$ ipython --no-banner

In [1]: import numpy as np

In [2]: np.set_printoptions(precision=1, suppress=True, linewidth=160)

In [3]: feats = np.load("block0.npy")

In [4]: feats
Out[4]: 
array([[13.,  0.,  0.],
       [ 0.,  4.,  0.],
       [ 0.,  0.,  4.]])

In [5]: r0, g = feats[1], feats[0]

In [6]: r0 @ g
Out[6]: np.float64(0.0)

In [7]: pr = (r0 @ g) / (r0 @ r0) * r0

In [8]: print(pr)
[0. 0. 0.]

In [9]: (g - pr) @ r0
Out[9]: np.float64(0.0)

In [10]: np.linalg.norm(feats, axis=1)
Out[10]: array([13.,  4.,  4.])

In [11]: round(np.linalg.norm(feats[2] - feats[1]), 1)
Out[11]: np.float64(5.7)

In [12]: np.linalg.norm(feats, axis=0)
Out[12]: array([13.,  4.,  4.])

In [13]: print(round(np.linalg.norm(feats) ** 2 / np.linalg.norm(feats, 2) ** 2, 1))
1.2

In [14]: np.round(np.linalg.norm(feats[2], 1), 1), np.round(np.linalg.norm(feats[2], np.inf), 1)
Out[14]: (np.float64(4.0), np.float64(4.0))

In [15]: print(feats[2] @ feats[1])
0.0

In [16]: M2 = np.linalg.inv(feats)

In [17]: round(np.linalg.cond(feats), 1)
Out[17]: np.float64(3.2)

In [18]: round(float(np.linalg.det(feats) * np.linalg.det(M2)), 1)
Out[18]: 1.0

In [19]: feats @ M2
Out[19]: 
array([[1., 0., 0.],
       [0., 1., 0.],
       [0., 0., 1.]])

In [20]: (np.abs(M2) > 1e-9).astype(int)
Out[20]: 
array([[1, 0, 0],
       [0, 1, 0],
       [0, 0, 1]])

In [21]: gram = feats.T @ feats

In [22]: np.allclose(gram, gram.T)
Out[22]: True

In [23]: print(np.linalg.svd(feats, compute_uv=False) ** 2)
[169.  16.  16.]

In [24]: print(np.trace(gram), (feats ** 2).sum())
201.0 201.0

In [25]: gram
Out[25]: 
array([[169.,   0.,   0.],
       [  0.,  16.,   0.],
       [  0.,   0.,  16.]])

In [26]: np.diag(gram)
Out[26]: array([169.,  16.,  16.])

In [27]: data = 4 * np.eye(5) + np.ones((5, 5))

In [28]: print(data)
[[5. 1. 1. 1. 1.]
 [1. 5. 1. 1. 1.]
 [1. 1. 5. 1. 1.]
 [1. 1. 1. 5. 1.]
 [1. 1. 1. 1. 5.]]

In [29]: gram = data.T @ data

In [30]: np.linalg.eigvalsh(gram)[::-1]
Out[30]: array([81., 16., 16., 16., 16.])

In [31]: np.diag(gram)
Out[31]: array([29., 29., 29., 29., 29.])

In [32]: print(gram)
[[29. 13. 13. 13. 13.]
 [13. 29. 13. 13. 13.]
 [13. 13. 29. 13. 13.]
 [13. 13. 13. 29. 13.]
 [13. 13. 13. 13. 29.]]

In [33]: vals, V = np.linalg.eigh(feats)

In [34]: np.linalg.svd(feats, compute_uv=False)
Out[34]: array([13.,  4.,  4.])

In [35]: np.unique(vals.round(6) + 0, return_counts=True)[1]
Out[35]: array([2, 1])

In [36]: print(vals)
[ 4.  4. 13.]

In [37]: V.T @ V
Out[37]: 
array([[1., 0., 0.],
       [0., 1., 0.],
       [0., 0., 1.]])

In [38]: data @ (-1.0) ** np.arange(5)
Out[38]: array([ 5., -3.,  5., -3.,  5.])

In [39]: np.allclose(data @ data.T, data.T @ data)
Out[39]: True

In [40]: M2 = np.array([[2, -3, -1], [-3, 0, -1]])

In [41]: Z = np.kron(M2, data)

In [42]: np.linalg.matrix_rank(Z)
Out[42]: np.int64(10)

In [43]: np.round(np.linalg.norm(Z, 2), 1), np.round(np.linalg.norm(M2, 2) * np.linalg.norm(data, 2), 1)
Out[43]: (np.float64(37.5), np.float64(37.5))

In [44]: np.linalg.norm(data, axis=1).argmax()
Out[44]: np.int64(0)

In [45]: data[3] @ data[0]
Out[45]: np.float64(13.0)

In [46]: round(np.linalg.norm(data, 2), 1)
Out[46]: np.float64(9.0)

In [47]: A = np.array([[7, 2, 4, -5, 2, 9],
    ...:     [9, 7, 2, 4, -5, 2],
    ...:     [2, 9, 7, 2, 4, -5],
    ...:     [-5, 2, 9, 7, 2, 4],
    ...:     [4, -5, 2, 9, 7, 2],
    ...:     [2, 4, -5, 2, 9, 7]])

In [48]: O, V = np.linalg.qr(A[:, :1])[0], np.linalg.qr(A[:, 1:])[0]

In [49]: sv = np.linalg.svd(O.T @ V, compute_uv=False)

In [50]: np.degrees(np.arccos(sv.clip(0, 1)))
Out[50]: array([53.9])

In [51]: (sv > 0.9).sum()
Out[51]: np.int64(0)

In [52]: print(sv)
[0.6]

In [53]: O, R = np.linalg.qr(A)

In [54]: round(abs(R[0, 0]), 1), round(float(np.linalg.norm(A[:, 0])), 1)
Out[54]: (np.float64(13.4), 13.4)

In [55]: np.abs(np.diag(R))
Out[55]: array([13.4, 12.2, 12.1, 12.1, 12.1, 10.8])

In [56]: print(O.shape, R.shape)
(6, 6) (6, 6)

In [57]: np.round(O.T @ O, 1) + 0
Out[57]: 
array([[1., 0., 0., 0., 0., 0.],
       [0., 1., 0., 0., 0., 0.],
       [0., 0., 1., 0., 0., 0.],
       [0., 0., 0., 1., 0., 0.],
       [0., 0., 0., 0., 1., 0.],
       [0., 0., 0., 0., 0., 1.]])

In [58]: O.round(1) + 0
Out[58]: 
array([[-0.5,  0.1, -0.3,  0.6,  0.4, -0.4],
       [-0.7, -0.3,  0. , -0.3, -0.6, -0.2],
       [-0.1, -0.7, -0.3,  0. ,  0.3,  0.6],
       [ 0.4, -0.3, -0.6, -0.3,  0. , -0.5],
       [-0.3,  0.5, -0.4, -0.6,  0.3,  0.2],
       [-0.1, -0.3,  0.5, -0.4,  0.6, -0.4]])

In [59]: arr = np.array([[1.5, 5.6, 1.3, 2.1, -0.9],
    ...:     [-1.9, -9.7, -8.1, 3.0, -10.6],
    ...:     [0.3, -9.1, -8.0, 6.6, 3.3]])

In [60]: U, sv, VT = np.linalg.svd(arr, full_matrices=False)

In [61]: np.abs(VT[0])
Out[61]: array([0.1, 0.7, 0.6, 0.3, 0.3])

In [62]: np.round(U.T @ arr @ VT.T, 1) + 0
Out[62]: 
array([[20.,  0.,  0.],
       [ 0., 10.,  0.],
       [ 0.,  0.,  5.]])

In [63]: np.round(VT @ VT.T, 1) + 0
Out[63]: 
array([[1., 0., 0.],
       [0., 1., 0.],
       [0., 0., 1.]])

In [64]: sv
Out[64]: array([20., 10.,  5.])

In [65]: M2 = arr / np.sqrt((arr ** 2).mean(axis=1, keepdims=True))

In [66]: np.linalg.matrix_rank(arr - arr.mean(axis=1, keepdims=True))
Out[66]: np.int64(3)

In [67]: M2[2].round(1) + 0
Out[67]: array([ 0. , -1.4, -1.3,  1. ,  0.5])

In [68]: rng = np.random.default_rng(1536)

In [69]: M2 = arr + rng.integers(-2, 3, (3, 2)) @ rng.integers(-2, 3, (2, 5))

In [70]: M2
Out[70]: 
array([[  2.5,   3.6,   2.3,   3.1,  -0.9],
       [ -2.9,  -7.7,  -9.1,   2. , -10.6],
       [ -3.7,  -3.1,  -9. ,   5.6,   5.3]])

In [71]: M2 - arr
Out[71]: 
array([[ 1., -2.,  1.,  1.,  0.],
       [-1.,  2., -1., -1.,  0.],
       [-4.,  6., -1., -1.,  2.]])

In [72]: np.abs(M2 - arr).sum(axis=1)
Out[72]: array([ 5.,  5., 14.])

In [73]: np.linalg.matrix_rank(M2 - arr, tol=1e-8)
Out[73]: np.int64(2)

In [74]: m1 = np.load("mat.npy")

In [75]: m1
Out[75]: 
array([[ 6., -2., -1., -1.],
       [-2.,  9.,  2.,  2.],
       [-1.,  2.,  6.,  1.],
       [-1.,  2.,  1.,  6.]])

In [76]: vals, V = np.linalg.eigh(m1)

In [77]: vals
Out[77]: array([ 5.,  5.,  5., 12.])

In [78]: np.linalg.eigvalsh(m1 + 3 * np.eye(4))
Out[78]: array([ 8.,  8.,  8., 15.])

In [79]: np.abs(V[:, -1])
Out[79]: array([0.4, 0.8, 0.4, 0.4])

In [80]: print((vals > 1e-8).sum(), (vals < -1e-8).sum())
4 0

In [81]: round(float(vals.sum()), 1), np.trace(m1)
Out[81]: (27.0, np.float64(27.0))

In [82]: np.unique(vals.round(6) + 0, return_counts=True)[1]
Out[82]: array([3, 1])

In [83]: print(np.abs(V[:, -1]).round(6).argmax())
1

In [84]: x0 = np.array([3, 3, 3, 3])

In [85]: target = m1 @ x0

In [86]: target
Out[86]: array([ 6., 33., 24., 24.])

In [87]: np.linalg.solve(m1, target)
Out[87]: array([3., 3., 3., 3.])

In [88]: np.linalg.solve(m1, -3 * target)
Out[88]: array([-9., -9., -9., -9.])

In [89]: M2 = np.array([[0, 4, -4], [2, -5, 8]])

In [90]: Z = np.kron(M2, m1)

In [91]: print(Z.shape)
(8, 12)

In [92]: Z
Out[92]: 
array([[  0.,  -0.,  -0.,  -0.,  24.,  -8.,  -4.,  -4., -24.,   8.,   4.,   4.],
       [ -0.,   0.,   0.,   0.,  -8.,  36.,   8.,   8.,   8., -36.,  -8.,  -8.],
       [ -0.,   0.,   0.,   0.,  -4.,   8.,  24.,   4.,   4.,  -8., -24.,  -4.],
       [ -0.,   0.,   0.,   0.,  -4.,   8.,   4.,  24.,   4.,  -8.,  -4., -24.],
       [ 12.,  -4.,  -2.,  -2., -30.,  10.,   5.,   5.,  48., -16.,  -8.,  -8.],
       [ -4.,  18.,   4.,   4.,  10., -45., -10., -10., -16.,  72.,  16.,  16.],
       [ -2.,   4.,  12.,   2.,   5., -10., -30.,  -5.,  -8.,  16.,  48.,   8.],
       [ -2.,   4.,   2.,  12.,   5., -10.,  -5., -30.,  -8.,  16.,   8.,  48.]])

In [93]: np.linalg.matrix_rank(Z)
Out[93]: np.int64(8)
